% ipython --no-banner

In [1]: import numpy as np

In [2]: np.set_printoptions(precision=2, suppress=True, linewidth=140)

In [3]: feats = np.array([[-1, -5, 4, -5, 3, -4],
   ...:     [-5, -2, 3, -3, -3, 5],
   ...:     [-1, -5, 4, -5, 3, -4],
   ...:     [-3, 3, -4, 0, 5, 2]])

In [4]: other = feats / np.sqrt((feats ** 2).mean(axis=1, keepdims=True))

In [5]: np.linalg.norm(other, axis=1)
Out[5]: array([2.45, 2.45, 2.45, 2.45])

In [6]: other = feats / np.linalg.norm(feats, axis=1, keepdims=True)

In [7]: G = other @ other.T

In [8]: G
Out[8]: 
array([[ 1.  ,  0.15,  1.  , -0.28],
       [ 0.15,  1.  ,  0.15, -0.11],
       [ 1.  ,  0.15,  1.  , -0.28],
       [-0.28, -0.11, -0.28,  1.  ]])

In [9]: (np.abs(G) > 0.9).astype(int)
Out[9]: 
array([[1, 0, 1, 0],
       [0, 1, 0, 0],
       [1, 0, 1, 0],
       [0, 0, 0, 1]])

In [10]: np.argwhere(np.triu(np.abs(G) > 0.95, 1))
Out[10]: array([[0, 2]])

In [11]: U, sigma, Vt = np.linalg.svd(G)

In [12]: np.argmax(sigma[:-1] / (sigma[1:] + 1e-6)) + 1
Out[12]: np.int64(3)

In [13]: other = U[:, :3] @ np.diag(sigma[:3]) @ Vt[:3]

In [14]: np.linalg.matrix_rank(G, rtol=0.05)
Out[14]: np.int64(3)

In [15]: np.round(np.abs(G - other).max(), 2)
Out[15]: np.float64(0.0)

In [16]: np.linalg.matrix_rank(other)
Out[16]: np.int64(3)

In [17]: round(np.linalg.norm(G - other) / np.linalg.norm(G), 2)
Out[17]: np.float64(0.0)

In [18]: r = np.linalg.matrix_rank(feats)

In [19]: r
Out[19]: np.int64(3)

In [20]: ns = np.linalg.svd(feats)[2][r:].T

In [21]: np.round(feats @ ns, 2) + 0
Out[21]: 
array([[0., 0., 0.],
       [0., 0., 0.],
       [0., 0., 0.],
       [0., 0., 0.]])

In [22]: np.linalg.matrix_rank(feats.T @ feats), np.linalg.matrix_rank(feats @ feats.T)
Out[22]: (np.int64(3), np.int64(3))

In [23]: ns.shape
Out[23]: (6, 3)

In [24]: [int(np.linalg.matrix_rank(feats[:i])) for i in range(1, len(feats) + 1)]
Out[24]: [1, 2, 2, 3]

In [25]: np.allclose(feats @ ns, 0)
Out[25]: True

In [26]: mat = np.array([[-0.65, -0.19, 0.65, -0.47],
    ...:     [-0.02, 0.34, -0.65, 0.24],
    ...:     [0.11, -0.02, -0.51, 0.86],
    ...:     [-0.2, -0.57, 0.24, -0.19],
    ...:     [0.02, -0.27, -0.47, 0.24],
    ...:     [-3.93, 0.1, 3.57, -3.26],
    ...:     [0.78, 0.12, -0.96, 0.91],
    ...:     [2.03, -0.51, -2.27, 2.01],
    ...:     [-0.15, -0.2, 0.33, -0.07],
    ...:     [1.24, 0.01, -1.77, 1.68],
    ...:     [-2.06, -0.09, 2.01, -1.25],
    ...:     [-0.61, 0.27, 1.05, -0.35],
    ...:     [-5.34, 0.13, 4.26, -4.6]])

In [27]: U, sigma, Vt = np.linalg.svd(mat)

In [28]: sigma
Out[28]: array([11.94,  1.08,  0.96,  0.87])

In [29]: np.argmax(sigma[:-1] / (sigma[1:] + 1e-6)) + 1
Out[29]: np.int64(1)

In [30]: other = U[:, :1] @ np.diag(sigma[:1]) @ Vt[:1]

In [31]: round(np.linalg.norm(mat - other) / np.linalg.norm(mat), 2)
Out[31]: np.float64(0.14)

In [32]: round(float(np.linalg.norm(mat - other, 2)), 2), np.round(sigma[1], 2)
Out[32]: (1.08, np.float64(1.08))

In [33]: np.round(np.abs(mat - other).max(), 2)
Out[33]: np.float64(0.58)

In [34]: A = np.array([[-1, 0, 0, 0], [0, -1, 0, 0], [0, 0, 3, 0], [0, 0, 0, -3]])

In [35]: np.flatnonzero(np.linalg.matrix_power((A != 0) + (A.T != 0) + np.eye(4), 4)[0])
Out[35]: array([0])

In [36]: np.round(np.linalg.det(A), 2)
Out[36]: np.float64(-9.0)

In [37]: A @ A
Out[37]: 
array([[1, 0, 0, 0],
       [0, 1, 0, 0],
       [0, 0, 9, 0],
       [0, 0, 0, 9]])

In [38]: (np.linalg.matrix_power((A != 0) + (A.T != 0) + np.eye(4), 4) > 0).astype(int)
Out[38]: 
array([[1, 0, 0, 0],
       [0, 1, 0, 0],
       [0, 0, 1, 0],
       [0, 0, 0, 1]])

In [39]: evals, vecs = np.linalg.eigh(A)

In [40]: np.linalg.eigvalsh(A @ A)
Out[40]: array([1., 1., 9., 9.])

In [41]: evals
Out[41]: array([-3., -1., -1.,  3.])

In [42]: A @ A
Out[42]: 
array([[1, 0, 0, 0],
       [0, 1, 0, 0],
       [0, 0, 9, 0],
       [0, 0, 0, 9]])

In [43]: (A - A.T) / 2
Out[43]: 
array([[0., 0., 0., 0.],
       [0., 0., 0., 0.],
       [0., 0., 0., 0.],
       [0., 0., 0., 0.]])

In [44]: round(float(np.linalg.det(A)), 2)
Out[44]: -9.0

In [45]: np.allclose(A @ A.T, A.T @ A)
Out[45]: True

In [46]: O = A.astype(float).copy()

In [47]: for j in range(4):
    ...:     O[:, j] -= O[:, :j] @ (O[:, :j].T @ O[:, j])
    ...:     O[:, j] /= np.linalg.norm(O[:, j])
    ...: 

In [48]: O.T @ A
Out[48]: 
array([[1., 0., 0., 0.],
       [0., 1., 0., 0.],
       [0., 0., 3., 0.],
       [0., 0., 0., 3.]])

In [49]: O.T @ O
Out[49]: 
array([[1., 0., 0., 0.],
       [0., 1., 0., 0.],
       [0., 0., 1., 0.],
       [0., 0., 0., 1.]])

In [50]: O
Out[50]: 
array([[-1.,  0.,  0.,  0.],
       [ 0., -1.,  0.,  0.],
       [ 0.,  0.,  1.,  0.],
       [ 0.,  0.,  0., -1.]])

In [51]: J = np.array([[3.0, 0.0, -1.0], [-2.0, 3.0, 3.0], [2.0, 0.0, 0.0]])

In [52]: other = np.array([[2, -3], [0, -1], [3, -2]])

In [53]: np.einsum("ij,ij->i", J, J)
Out[53]: array([10., 22.,  4.])

In [54]: np.einsum("ij->j", J)
Out[54]: array([3., 3., 2.])
